$ python3 -q
>>> import numpy as np
>>> import numpy.linalg as la
>>> np.set_printoptions(precision=2, suppress=True, linewidth=100, floatmode="fixed")
>>> tidy = lambda a: np.round(a, 2) + 0
>>> rng = np.random.default_rng(19365)
>>> z = rng.integers(0, 3, 4)
>>> arr = np.array([[2, 3, 0, 1], [2, 1, 1, 3], [1, 0, 2, 1], [2, 3, 2, 3]]) * (z[:, None] == z)
>>> arr
array([[2, 0, 0, 0],
       [0, 1, 0, 0],
       [1, 0, 2, 0],
       [0, 0, 0, 3]])
>>> # triangular: eigenvalues sit on the diagonal
>>> other = la.inv(arr)
>>> print(tidy(other))
[[ 0.50  0.00  0.00  0.00]
 [ 0.00  1.00  0.00  0.00]
 [-0.25  0.00  0.50  0.00]
 [ 0.00  0.00  0.00  0.33]]
>>> print((np.abs(other) > 1e-9).astype(int))
[[1 0 0 0]
 [0 1 0 0]
 [1 0 1 0]
 [0 0 0 1]]
>>> np.allclose(other, arr.T)
False
>>> print(tidy(la.cond(arr)))
3.0
>>> [int(la.matrix_rank(la.matrix_power(arr, p))) for p in range(1, 5)]
[4, 4, 4, 4]
>>> la.matrix_rank(arr - arr[0, 0] * np.eye(4))
np.int64(3)
>>> np.prod(np.diag(arr)), tidy(la.det(arr))
(np.int64(12), np.float64(12.0))
>>> print(la.matrix_power(arr - np.diag(np.diag(arr)), 4))
[[0 0 0 0]
 [0 0 0 0]
 [0 0 0 0]
 [0 0 0 0]]
>>> other = np.array([[2, 0], [1, 1]])
>>> W2 = np.array([[2, -2], [-1, 0]])
>>> mat = np.kron(other, W2)
>>> print(mat)
[[ 4 -4  0  0]
 [-2  0  0  0]
 [ 2 -2  2 -2]
 [-1  0 -1  0]]
>>> z = rng.permutation(4)
>>> z
array([2, 3, 1, 0])
>>> other = mat[z][:, z]
>>> print(np.diag(other))
[2 0 0 4]
>>> Q = mat.astype(float).copy()
>>> for j in range(4):
...     Q[:, j] -= Q[:, :j] @ (Q[:, :j].T @ Q[:, j])
...     Q[:, j] /= la.norm(Q[:, j])
... 
>>> tidy(Q.T @ mat)
array([[ 5.00, -4.00,  1.00, -0.80],
       [ 0.00,  2.00,  0.00,  0.40],
       [ 0.00,  0.00,  2.00, -1.60],
       [ 0.00,  0.00,  0.00,  0.80]])
>>> tidy(Q)
array([[ 0.80, -0.40, -0.40,  0.20],
       [-0.40, -0.80,  0.20,  0.40],
       [ 0.40, -0.20,  0.80, -0.40],
       [-0.20, -0.40, -0.40, -0.80]])
>>> tidy(Q.T @ Q)
array([[1.00, 0.00, 0.00, 0.00],
       [0.00, 1.00, 0.00, 0.00],
       [0.00, 0.00, 1.00, 0.00],
       [0.00, 0.00, 0.00, 1.00]])
>>> other = np.array([[1, 3], [2, -3]])
>>> F = np.kron(np.eye(2, dtype=int), other)
>>> F
array([[ 1,  3,  0,  0],
       [ 2, -3,  0,  0],
       [ 0,  0,  1,  3],
       [ 0,  0,  2, -3]])
>>> # 2 groups of indices that never mix
>>> r0 = np.array([9, 3, 9, 5])
>>> other = mat + np.outer(r0, np.eye(4)[2])
>>> print(la.matrix_rank(la.inv(other) - la.inv(mat), tol=1e-8))
1
>>> la.matrix_rank(other - mat)
np.int64(1)
>>> tidy(la.det(other) / la.det(mat)), tidy(1 + la.solve(mat, r0)[2])
(np.float64(-2.5), np.float64(-2.5))
>>> x = np.array([1, 1, -1, -1])
>>> h = np.maximum(F @ x, 0)
>>> F * (h > 1e-9)[:, None]
array([[ 1,  3,  0,  0],
       [ 0,  0,  0,  0],
       [ 0,  0,  0,  0],
       [ 0,  0,  2, -3]])
>>> h
array([4, 0, 0, 1])
>>> tidy(np.tanh(F @ x))
array([ 1.00, -0.76, -1.00,  0.76])
>>> print(F.T @ h)
[ 4 12  2 -3]
>>> A = np.load("case7.npy")
>>> tidy(A)
array([[ 0.81,  0.59,  0.00],
       [-0.59,  0.81,  0.00],
       [ 0.00,  0.00,  1.00]])
>>> x = np.array([1, -2, 0])
>>> print(tidy(np.sort(np.abs(np.degrees(np.angle(la.eigvals(A)))))))
[ 0.00 36.00 36.00]
>>> tidy(np.abs(la.eigvals(A)))
array([1.00, 1.00, 1.00])
>>> [p for p in range(1, 25) if np.allclose(la.matrix_power(A, p), np.eye(3))]
[10, 20]
>>> tidy(la.norm(x)), tidy(la.norm(A @ x))
(np.float64(2.24), np.float64(2.24))
>>> tidy(la.det(A))
np.float64(1.0)
>>> x = np.array([5, 2, 0])
>>> target = A @ x
>>> coef, lr = np.zeros(3), 1 / la.norm(A, 2) ** 2
>>> for i in range(10):
...     coef -= lr * A.T @ (A @ coef - target)
...     if i % 2 == 0: print(i, round(la.norm(A @ coef - target), 2))
... 
0 0.0
2 0.0
4 0.0
6 0.0
8 0.0
>>> coef
array([5.00, 2.00, 0.00])
>>> print(tidy(A @ A.T))
[[1.00 0.00 0.00]
 [0.00 1.00 0.00]
 [0.00 0.00 1.00]]
>>> tidy(la.pinv(A))
array([[ 0.81, -0.59,  0.00],
       [ 0.59,  0.81,  0.00],
       [ 0.00,  0.00,  1.00]])
>>> print(A[:, 2] @ A[:, 1])
0.0
>>> print(tidy(la.norm(A, axis=0)))
[1.00 1.00 1.00]
>>> tidy(A.T @ A)
array([[1.00, 0.00, 0.00],
       [0.00, 1.00, 0.00],
       [0.00, 0.00, 1.00]])
>>> tidy(la.svd(A, compute_uv=False))
array([1.00, 1.00, 1.00])
>>> X = np.load("data.npy")
>>> X
array([[-0.20, -0.20,  0.00],
       [-0.80,  0.50, -0.70],
       [ 0.50,  1.50, -0.20],
       [ 0.80, -0.20, -0.50],
       [ 0.40, -0.40, -0.30],
       [-0.10,  0.00,  1.30],
       [ 1.70, -1.00,  0.40],
       [-0.10,  0.70, -0.70],
       [-1.80,  0.60,  2.10],
       [ 0.70,  1.60,  0.20],
       [-0.60, -0.30, -0.20],
       [-1.20, -0.30,  1.20],
       [ 0.10,  0.50, -1.00],
       [-0.90,  0.50,  0.50],
       [-1.10,  0.20, -0.70],
       [ 0.20, -0.90, -0.30],
       [ 1.70,  0.00,  0.70],
       [ 0.50, -0.40,  0.90],
       [ 2.10, -0.30, -2.40],
       [-0.80,  0.00, -1.30],
       [ 0.30,  0.20, -0.30]])
>>> other = np.c_[X[:, :2] @ np.array([[0, 0], [1, 2]]), np.array([0, -5, -3, 5, -2, 1, -5, 3, 1, -3, -1, -4, 4, 0, -3, -2, 1, 1, 0, -1, 2])]
>>> print(other)
[[-0.20 -0.40  0.00]
 [ 0.50  1.00 -5.00]
 [ 1.50  3.00 -3.00]
 [-0.20 -0.40  5.00]
 [-0.40 -0.80 -2.00]
 [ 0.00  0.00  1.00]
 [-1.00 -2.00 -5.00]
 [ 0.70  1.40  3.00]
 [ 0.60  1.20  1.00]
 [ 1.60  3.20 -3.00]
 [-0.30 -0.60 -1.00]
 [-0.30 -0.60 -4.00]
 [ 0.50  1.00  4.00]
 [ 0.50  1.00  0.00]
 [ 0.20  0.40 -3.00]
 [-0.90 -1.80 -2.00]
 [ 0.00  0.00  1.00]
 [-0.40 -0.80  1.00]
 [-0.30 -0.60  0.00]
 [ 0.00  0.00 -1.00]
 [ 0.20  0.40  2.00]]
>>> tidy(la.lstsq(X, other[:, 0])[0])
array([0.00, 1.00, 0.00])
>>> tidy(la.norm(la.qr(X)[0].T @ other, axis=0) ** 2 / ((other ** 2).sum(axis=0) + 1e-12))
array([1.00, 1.00, 0.01])
>>> r0, r1 = X[15], X[2]
>>> tidy(r0 @ r1)
np.float64(-1.19)
>>> p = (r0 @ r1) / (r0 @ r0) * r0
>>> tidy((r1 - p) @ r0)
np.float64(0.0)
>>> tidy(r1 - p)
array([ 0.75,  0.36, -0.58])
>>> tidy(np.outer(r0, r1))
array([[ 0.10,  0.30, -0.04],
       [-0.45, -1.35,  0.18],
       [-0.15, -0.45,  0.06]])
>>> la.matrix_rank(np.outer(r0, r1))
np.int64(1)
>>> x = np.array([3, 3, 2])
>>> h = np.maximum(X @ x, 0)
>>> print(np.flatnonzero(h > 1e-9))
[ 2  3  5  6  7  8  9 16 17 18 20]
>>> other = X / la.norm(X, axis=1, keepdims=True)
>>> G = other @ other.T
>>> print(tidy(la.norm(other, axis=1)))
[1.00 1.00 1.00 1.00 1.00 1.00 1.00 1.00 1.00 1.00 1.00 1.00 1.00 1.00 1.00 1.00 1.00 1.00 1.00
 1.00 1.00]
>>> tidy(np.degrees(np.arccos(np.clip(G[8, 2], -1, 1))))
np.float64(95.34)
>>> K = np.array([[1.0, -1.0, 1.0], [0.0, 1.0, 0.0], [0.0, 1.0, 2.0]])
>>> la.matrix_rank(mat)
np.int64(4)
>>> np.count_nonzero(mat)
np.int64(9)
>>> print(mat.shape)
(4, 4)
>>> x = np.array([2, 0, 1])
>>> target = K @ x
>>> print(target)
[3.00 0.00 2.00]
>>> tidy(la.solve(K, K[:, 1]))
array([0.00, 1.00, 0.00])
>>> tidy(la.solve(K, target))
array([2.00, 0.00, 1.00])
>>> r0 = np.array([3, 0, 2])
>>> other = A + np.outer(r0, np.eye(3)[0])
>>> tidy(la.det(other) / la.det(A)), tidy(1 + la.solve(A, r0)[0])
(np.float64(3.43), np.float64(3.43))
>>> la.matrix_rank(other - A)
np.int64(1)
>>> tidy(other)
array([[ 3.81,  0.59,  0.00],
       [-0.59,  0.81,  0.00],
       [ 2.00,  0.00,  1.00]])
>>> feats = np.load("sample14.npy")
>>> print(tidy(feats))
[[ 2.00  7.95  0.16]
 [ 2.00  7.17  2.48]
 [ 2.00  7.82  0.53]
 [ 2.00  7.21  2.37]
 [ 2.00  7.45  1.64]
 [ 2.00  6.91  3.28]
 [ 2.00  9.17 -3.52]
 [ 2.00  6.63  4.10]
 [ 2.00  5.88  6.36]
 [ 2.00  7.68  0.96]]
>>> other = feats / np.sqrt((feats ** 2).mean(axis=1, keepdims=True))
>>> print(la.matrix_rank(feats - feats.mean(axis=1, keepdims=True)))
2
>>> tidy(other[3])
array([0.44, 1.59, 0.52])
>>> M = np.load("out10.npy")
>>> M
array([[3, 3, 3],
       [2, 1, 3],
       [0, 2, 1],
       [3, 0, 3]])
>>> other = M[0, 0] * M[1:] - np.outer(M[1:, 0], M[0])
>>> other
array([[ 0, -3,  3],
       [ 0,  6,  3],
       [ 0, -9,  0]])
>>> tidy(M[:, 0] / M[0, 0])
array([1.00, 0.67, 0.00, 1.00])
>>> np.flatnonzero(~other.round(6).any(axis=1))
array([], dtype=int64)
>>> print(la.matrix_rank(other), la.matrix_rank(M))
2 3
>>> other = np.c_[M[:, :1] @ np.array([[0]]), np.array([3, 0, -2, -2])]
>>> other
array([[ 0,  3],
       [ 0,  0],
       [ 0, -2],
       [ 0, -2]])
>>> la.matrix_rank(np.c_[M, other])
np.int64(4)
>>> tidy(la.norm(la.qr(M)[0].T @ other, axis=0) ** 2 / ((other ** 2).sum(axis=0) + 1e-12))
array([0.00, 0.53])
